>>> import numpy as np
>>> from numpy import linalg as LA
>>> np.set_printoptions(suppress=True, linewidth=140)
>>> rd = lambda a: np.round(a, 1) + 0
>>> K = np.load("arr.npy")
>>> print(K)
[[ 6  6  2 -6 -6 -2]
 [-6 -4 -4  6  4  4]
 [ 6 -6 -6 -6  6  6]
 [ 6  6  2  3  3  1]
 [-6 -4 -4 -3 -2 -2]
 [ 6 -6 -6  3 -3 -3]]
>>> x = np.array([5, 4, 5, 7, 5, 4])
>>> target = K @ x
>>> print(target)
[ -16   12  -12  104 -105  -30]
>>> print(rd(LA.solve(K, target + K[:, 3])))
[5. 4. 5. 8. 5. 4.]
>>> print(rd(LA.solve(K, 4 * target)))
[20. 16. 20. 28. 20. 16.]
>>> print(rd(LA.solve(K, target)))
[5. 4. 5. 7. 5. 4.]
>>> print(rd(LA.solve(K, K[:, 1])))
[0. 1. 0. 0. 0. 0.]
>>> feats = np.load("dump.npy")
>>> print(feats)
[[-2.  -0.2 -2.2 -2.8  3.4]
 [-0.2 -5.9  0.3 -0.6 -0.1]
 [-2.2  0.3 -0.5 -0.6 -3.1]
 [-2.8 -0.6 -0.6  3.5  0.1]
 [ 3.4 -0.1 -3.1  0.1  0.8]]
>>> # symmetric
>>> x = np.array([5, 2, 0, 4, 4])
>>> target = feats @ x
>>> print(rd(target))
[ -8.  -15.6 -25.2  -0.8  20.4]
>>> print(rd(LA.solve(feats, 4 * target)))
[20.  8.  0. 16. 16.]
>>> out = np.array([[3, 0], [2, 2], [1, 3], [0, 0], [1, 0], [2, 3]])
>>> print(LA.matrix_rank(K @ out))
2
>>> print(np.vstack([K, out.T]).shape)
(8, 6)
>>> print(out.T @ K.T)
[[ 22 -18  18  37 -36  -9]
 [ 12  -8 -12  21 -26 -39]]
>>> print(np.einsum("ik,kj->ij", K, out))
[[ 22  12]
 [-18  -8]
 [ 18 -12]
 [ 37  21]
 [-36 -26]
 [ -9 -39]]
>>> data = np.array([[0.0, -0.4, -1.0],
...     [0.6, 0.4, 0.0],
...     [0.5, -0.8, 0.1],
...     [0.4, -0.1, 0.6],
...     [1.2, -0.1, -0.1],
...     [0.5, 0.6, -0.9],
...     [0.4, -0.8, -1.8],
...     [1.1, -0.6, -0.5],
...     [-0.9, 2.1, 0.5],
...     [0.9, 1.7, -0.4],
...     [1.6, -1.2, -1.3],
...     [-0.3, 0.8, 0.4],
...     [0.8, 0.6, 0.5],
...     [0.9, 1.4, -0.6],
...     [-0.1, 0.1, -1.3],
...     [-0.1, 0.5, -0.1],
...     [1.1, 0.3, 1.9],
...     [0.5, -0.6, -1.5],
...     [0.0, 0.5, 0.4],
...     [0.3, 2.3, -0.5],
...     [-0.3, -0.5, 1.1],
...     [1.2, -1.0, 0.8],
...     [0.3, 1.5, 0.5]])
>>> rng = np.random.default_rng(1)
>>> data[:, 2] = 4 * data[:, 1] + 0.3 * rng.normal(size=23)
>>> print(rd(data))
[[ 0.  -0.4 -1.5]
 [ 0.6  0.4  1.8]
 [ 0.5 -0.8 -3.1]
 [ 0.4 -0.1 -0.8]
 [ 1.2 -0.1 -0.1]
 [ 0.5  0.6  2.5]
 [ 0.4 -0.8 -3.4]
 [ 1.1 -0.6 -2.2]
 [-0.9  2.1  8.5]
 [ 0.9  1.7  6.9]
 [ 1.6 -1.2 -4.8]
 [-0.3  0.8  3.4]
 [ 0.8  0.6  2.2]
 [ 0.9  1.4  5.6]
 [-0.1  0.1  0.3]
 [-0.1  0.5  2.2]
 [ 1.1  0.3  1.2]
 [ 0.5 -0.6 -2.5]
 [ 0.   0.5  1.8]
 [ 0.3  2.3  9.1]
 [-0.3 -0.5 -2. ]
 [ 1.2 -1.  -4.1]
 [ 0.3  1.5  6.4]]
>>> # column 2 is much longer than the rest
>>> D = LA.norm(data[:, None] - data[None], axis=-1)
>>> print(rd(LA.norm(data, axis=1)))
[1.5 2.  3.2 0.9 1.2 2.7 3.5 2.6 8.8 7.2 5.2 3.5 2.4 5.8 0.3 2.2 1.7 2.6 1.8 9.4 2.1 4.4 6.6]
>>> print(rd(LA.norm(data - data.mean(axis=0), axis=1)))
[2.8 0.7 4.4 2.  1.6 1.4 4.7 3.6 7.7 5.9 6.3 2.4 1.1 4.5 1.1 1.2 0.6 3.8 0.8 8.2 3.4 5.5 5.3]
>>> print(np.flatnonzero(D[18] < D.mean() / 2))
[ 1  4  5 11 12 14 15 16 18]
>>> print((D + 1e9 * np.eye(23)).round(6).argmin(axis=1))
[20 12  6  0  3 12  2 17 19 22 21  5  1 22  3 18  1  2 15  8  0 10  9]
>>> lab = data[:, 1] > np.median(data[:, 1])
>>> u = data[lab].mean(axis=0) - data[~lab].mean(axis=0)
>>> print((((data - data.mean(axis=0)) @ u > 0) == lab).mean())
1.0
>>> print(rd(u))
[-0.4  1.6  6.5]
>>> print(lab.astype(int))
[0 1 0 0 0 1 0 0 1 1 0 1 1 1 0 1 0 0 1 1 0 0 1]
>>> Uu, sv, vt = LA.svd(data)
>>> print(rd(sv))
[20.3  3.6  0.2]
>>> out = Uu[:, :2] @ np.diag(sv[:2]) @ vt[:2]
>>> print(LA.matrix_rank(out))
2
>>> print(rd(LA.norm(data - out, 2)), rd(sv[2]))
0.2 0.2
>>> print(rd(out))
[[ 0.  -0.4 -1.5]
 [ 0.6  0.4  1.8]
 [ 0.5 -0.8 -3.1]
 [ 0.4 -0.2 -0.8]
 [ 1.2  0.  -0.1]
 [ 0.5  0.6  2.5]
 [ 0.4 -0.8 -3.4]
 [ 1.1 -0.6 -2.2]
 [-0.9  2.1  8.5]
 [ 0.9  1.7  6.9]
 [ 1.6 -1.2 -4.8]
 [-0.3  0.8  3.4]
 [ 0.8  0.5  2.2]
 [ 0.9  1.4  5.6]
 [-0.1  0.1  0.3]
 [-0.1  0.5  2.2]
 [ 1.1  0.3  1.2]
 [ 0.5 -0.6 -2.5]
 [ 0.   0.4  1.8]
 [ 0.3  2.3  9.1]
 [-0.3 -0.5 -2. ]
 [ 1.2 -1.  -4.1]
 [ 0.3  1.6  6.4]]
>>> out = np.array([[0.6, -1.1], [0.2, -0.4], [0.3, -0.7], [-1.8, 0.1], [1.0, 0.4]])
>>> W2 = np.array([[-0.8, -1.0, 1.6, 0.0], [0.8, 1.0, 1.0, 0.4]])
>>> arr = out @ W2
>>> print(rd(arr))
[[-1.4 -1.7 -0.1 -0.4]
 [-0.5 -0.6 -0.1 -0.2]
 [-0.8 -1.  -0.2 -0.3]
 [ 1.5  1.9 -2.8  0. ]
 [-0.5 -0.6  2.   0.2]]
>>> print(np.unique(arr.round(6), axis=0).shape)
(5, 4)
>>> F = np.load("layer4.npy")
>>> print(F)
[[  4   5  -7  -5]
 [ 11   9  -2  -5]
 [  8   9  -9 -10]
 [  8  18 -16 -10]
 [  7  18 -14  -8]
 [ 16  17 -17  -6]
 [ 12  19 -26  -1]
 [  4  19 -26  -4]
 [ -3  25 -21  -6]
 [ -7  31 -30  -3]
 [-13  26 -27  -7]]
>>> Xc = F - F.mean(axis=0)
>>> Uu, sv, vt = LA.svd(Xc, full_matrices=False)
>>> print(rd((sv ** 2).sum() ** 2 / (sv ** 4).sum()))
1.6
>>> print(np.abs(vt[0]).argmax())
2
>>> print(np.abs(Uu[:, 0]).argmax())
9
>>> print(rd(np.abs(vt[-1])))
[0.  0.4 0.4 0.8]
>>> X = np.load("a.npy")
>>> print(X)
[[ 0 -1  0  0  0  0]
 [ 3  0  0  0  0  0]
 [ 0 -2  0  0  0  0]
 [ 0  0  0 -1  0  0]
 [ 0  0  3  0  0  0]
 [ 0  0  0 -2  0  0]
 [ 0  0  0  0  0 -1]
 [ 0  0  0  0  3  0]
 [ 0  0  0  0  0 -2]]
>>> x = np.array([0, 4, 3, 3, 0, 3])
>>> print(np.einsum("ij,j->i", X, x))
[-4  0 -8 -3  9 -6 -3  0 -6]
>>> print(X @ np.ones(6))
[-1.  3. -2. -1.  3. -2. -1.  3. -2.]
>>> print((X @ x).argmax())
4
>>> print(X @ x)
[-4  0 -8 -3  9 -6 -3  0 -6]
>>> print(LA.norm(X @ x) <= LA.norm(X, 2) * LA.norm(x) + 1e-9)
True
>>> x = np.array([5, 0, 4])
>>> target = data @ x
>>> print(rd(LA.lstsq(data, target)[0]))
[5. 0. 4.]
>>> print(rd(LA.solve(data.T @ data, data.T @ target)))
[5. 0. 4.]
>>> print(rd(LA.pinv(data) @ data))
[[1. 0. 0.]
 [0. 1. 0.]
 [0. 0. 1.]]
>>> target = target + 0.1 * rng.normal(size=23)
>>> print(rd(target))
[ -5.9  10.1 -10.1  -1.2   5.4  12.7 -11.4  -3.2  29.4  32.  -11.   12.   12.8  26.7   0.4   8.2  10.4  -7.6   7.   38.   -9.6 -10.3  27.1]
>>> c, *_ = LA.lstsq(data, target)
>>> print(rd(data.T @ (target - data @ c)))
[0. 0. 0.]
>>> out = np.c_[X[:, :2] @ np.array([[4, -1], [-4, -1]]), np.array([1, 1, -1, 0, -3, 3, 3, 1, 1])]
>>> print(out)
[[ 4  1  1]
 [12 -3  1]
 [ 8  2 -1]
 [ 0  0  0]
 [ 0  0 -3]
 [ 0  0  3]
 [ 0  0  3]
 [ 0  0  1]
 [ 0  0  1]]
>>> print(LA.matrix_rank(np.c_[X, out]))
7
>>> print(rd(LA.norm(LA.qr(X)[0].T @ out, axis=0) ** 2 / ((out ** 2).sum(axis=0) + 1e-12)))
[1.  1.  0.7]
>>> W0 = np.cumsum(np.array([[1, 1, 3, 3],
...     [0, 0, 0, 1],
...     [3, 1, 1, 2],
...     [1, 0, 2, 1],
...     [1, 0, 0, 1],
...     [3, 1, 0, 1],
...     [2, 1, 1, 2],
...     [0, 1, 2, 0],
...     [2, 2, 1, 3],
...     [3, 1, 1, 1],
...     [2, 2, 1, 0],
...     [2, 1, 0, 3],
...     [1, 1, 2, 2],
...     [1, 3, 0, 0],
...     [0, 3, 3, 0],
...     [3, 3, 2, 3],
...     [2, 3, 2, 2],
...     [2, 3, 0, 1],
...     [2, 3, 0, 1],
...     [3, 2, 1, 1],
...     [0, 3, 0, 1],
...     [1, 1, 2, 1],
...     [0, 0, 1, 1]]), axis=0)
>>> print(W0)
[[ 1  1  3  3]
 [ 1  1  3  4]
 [ 4  2  4  6]
 [ 5  2  6  7]
 [ 6  2  6  8]
 [ 9  3  6  9]
 [11  4  7 11]
 [11  5  9 11]
 [13  7 10 14]
 [16  8 11 15]
 [18 10 12 15]
 [20 11 12 18]
 [21 12 14 20]
 [22 15 14 20]
 [22 18 17 20]
 [25 21 19 23]
 [27 24 21 25]
 [29 27 21 26]
 [31 30 21 27]
 [34 32 22 28]
 [34 35 22 29]
 [35 36 24 30]
 [35 36 25 31]]
>>> out = np.c_[W0[:, :1] @ np.array([[1]]), np.array([-3, 3, -2, -5, 1, -5, 3, -4, 5, -3, 5, -4, 5, -3, 1, 4, 0, 3, 1, 4, -4, 2, 4])]
>>> print(out)
[[ 1 -3]
 [ 1  3]
 [ 4 -2]
 [ 5 -5]
 [ 6  1]
 [ 9 -5]
 [11  3]
 [11 -4]
 [13  5]
 [16 -3]
 [18  5]
 [20 -4]
 [21  5]
 [22 -3]
 [22  1]
 [25  4]
 [27  0]
 [29  3]
 [31  1]
 [34  4]
 [34 -4]
 [35  2]
 [35  4]]
>>> print(LA.matrix_rank(out))
2
>>> print(LA.matrix_rank(np.c_[W0, out]))
5
>>> print(rd(LA.norm(out - W0 @ LA.lstsq(W0, out)[0], axis=0)))
[ 0.  16.1]
>>> print(rd(LA.lstsq(W0, out[:, 0])[0]))
[1. 0. 0. 0.]
>>> J = np.array([[6, 1, 4, 4, 2],
...     [1, 6, 2, 0, 4],
...     [4, 2, 0, 3, 3],
...     [4, 0, 3, 4, 3],
...     [2, 4, 3, 3, 4]])
>>> lab = rng.permutation(5)
>>> out = J[:, lab] * rng.choice([-1, 1], 5)
>>> print(out)
[[ 1 -6  4  2  4]
 [ 6 -1  0  4  2]
 [ 2 -4  3  3  0]
 [ 0 -4  4  3  3]
 [ 4 -2  3  4  3]]
>>> Uu, _, vt = LA.svd(J.T @ out)
>>> print(lab)
[1 0 3 4 2]
>>> print(rd(Uu @ vt))
[[ 0. -1.  0.  0.  0.]
 [ 1.  0.  0.  0.  0.]
 [ 0.  0.  0.  0.  1.]
 [ 0.  0.  1.  0.  0.]
 [ 0.  0.  0.  1.  0.]]
>>> print(rd(LA.lstsq(J, out)[0]))
[[ 0. -1.  0.  0.  0.]
 [ 1.  0.  0.  0.  0.]
 [ 0.  0.  0.  0.  1.]
 [ 0.  0.  1.  0.  0.]
 [ 0.  0.  0.  1.  0.]]
>>> vals, evecs = LA.eigh(J)
>>> x = np.array([-3, 0, -3, -3, 1])
>>> print(rd(evecs * np.abs(vals) @ evecs.T))
[[6.5 1.  2.6 4.  2.5]
 [1.  6.3 1.6 0.4 3.7]
 [2.6 1.6 4.4 2.3 2. ]
 [4.  0.4 2.3 4.6 2.6]
 [2.5 3.7 2.  2.6 4.8]]
>>> print(np.abs(J).sum(axis=1).max(), rd(np.abs(vals).max()))
17 14.6
>>> print(x @ J @ x)
244
>>> print(rd(evecs * np.maximum(vals, 0) @ evecs.T))
[[6.3 1.  3.3 4.  2.3]
 [1.  6.1 1.8 0.2 3.9]
 [3.3 1.8 2.2 2.6 2.5]
 [4.  0.2 2.6 4.3 2.8]
 [2.3 3.9 2.5 2.8 4.4]]
>>> print(rd(LA.eigvalsh(J[1:, 1:])))
[-2.1 -0.5  5.1 11.5]
>>> O = feats.astype(float).copy()
>>> for j in range(5):
...     O[:, j] -= O[:, :j] @ (O[:, :j].T @ O[:, j])
...     O[:, j] /= LA.norm(O[:, j])
... 
>>> print(rd(O.T @ feats))
[[ 5.3  0.4 -0.6 -0.5  0.5]
 [ 0.   5.9 -0.1  0.3 -0.2]
 [ 0.   0.   3.8  0.9 -2.1]
 [ 0.   0.   0.   4.4 -1.1]
 [ 0.   0.   0.   0.   4. ]]
>>> print(rd(O))
[[-0.4  0.  -0.6 -0.5  0.4]
 [ 0.  -1.   0.  -0.1 -0.1]
 [-0.4  0.1 -0.2 -0.1 -0.9]
 [-0.5 -0.1 -0.2  0.8  0.2]
 [ 0.6 -0.1 -0.7  0.2 -0.2]]
>>> out = np.array([[-1, -7], [3, -5], [-1, -3], [0, -5], [2, 1]])
>>> print(np.einsum("ik,kj->ji", J, out))
[[ -3  23   8  -1  15]
 [-77 -39 -50 -54 -54]]
>>> print(LA.matrix_rank(np.vstack([J, out.T])))
5
>>> print(LA.matrix_rank(J @ out))
2
>>> print(np.einsum("ik,kj->ij", J, out))
[[ -3 -77]
 [ 23 -39]
 [  8 -50]
 [ -1 -54]
 [ 15 -54]]
>>> vals, evecs = LA.eigh(J)
>>> print(rd(evecs.T @ evecs))
[[1. 0. 0. 0. 0.]
 [0. 1. 0. 0. 0.]
 [0. 0. 1. 0. 0.]
 [0. 0. 0. 1. 0.]
 [0. 0. 0. 0. 1.]]
>>> print((vals > 1e-8).sum(), (vals < -1e-8).sum())
3 2
>>> print(np.abs(evecs[:, -1]).round(6).argmax())
0
>>> print(rd(evecs @ np.diag(vals) @ evecs.T))
[[6. 1. 4. 4. 2.]
 [1. 6. 2. 0. 4.]
 [4. 2. 0. 3. 3.]
 [4. 0. 3. 4. 3.]
 [2. 4. 3. 3. 4.]]
>>> print(rd(vals))
[-2.6 -0.7  1.8  6.8 14.6]
